% ipython --no-banner

In [1]: import numpy as np

In [2]: import numpy.linalg as la

In [3]: np.set_printoptions(precision=3, suppress=True, linewidth=120, sign=" ")

In [4]: X = np.array([[9.0, -10.0, 7.0, -2.0],
   ...:     [10.0, -14.0, 10.0, -2.0],
   ...:     [10.0, -16.0, 12.0, -2.0],
   ...:     [10.0, -16.0, 10.0, 0.0]])

In [5]: X
Out[5]: 
array([[  9., -10.,   7.,  -2.],
       [ 10., -14.,  10.,  -2.],
       [ 10., -16.,  12.,  -2.],
       [ 10., -16.,  10.,   0.]])

In [6]: P = np.triu(np.array([[2, 5, 6, 9], [8, 8, 1, 9], [2, 6, 7, 3], [2, 5, 5, 3]]), 1) + np.eye(4)

In [7]: A2 = P @ X @ la.inv(P)

In [8]: A2
Out[8]: 
array([[  209., -1365.,   330.,  9390.],
       [  110.,  -724.,   176.,  4994.],
       [   40.,  -264.,    66.,  1816.],
       [   10.,   -66.,    16.,   456.]])

In [9]: P @ X - X @ P
Out[9]: 
array([[ 200., -355.,  168.,  -34.],
       [ 100., -210.,   56.,    4.],
       [  30.,  -98.,  -14.,   18.],
       [   0.,  -50.,  -44.,   24.]])

In [10]: la.matrix_rank(A2)
Out[10]: np.int64(4)

In [11]: round(la.det(A2), 3)
Out[11]: np.float64(-16.0)

In [12]: cov = A2.T @ A2

In [13]: np.allclose(cov, cov.T)
Out[13]: True

In [14]: vec = np.array([2, 0, 1, 3])

In [15]: target = X @ vec

In [16]: c, lr = np.zeros(4), 1 / la.norm(X, 2) ** 2

In [17]: for i in range(8):
    ...:     c -= lr * X.T @ (X @ c - target)
    ...:     if i % 2 == 0: print(i, round(la.norm(X @ c - target), 3))
    ...: 
0 4.067
2 4.046
4 4.026
6 4.006

In [18]: c
Out[18]: array([ 0.615, -0.911,  0.605, -0.059])

In [19]: round(la.cond(X), 3)
Out[19]: np.float64(463.346)
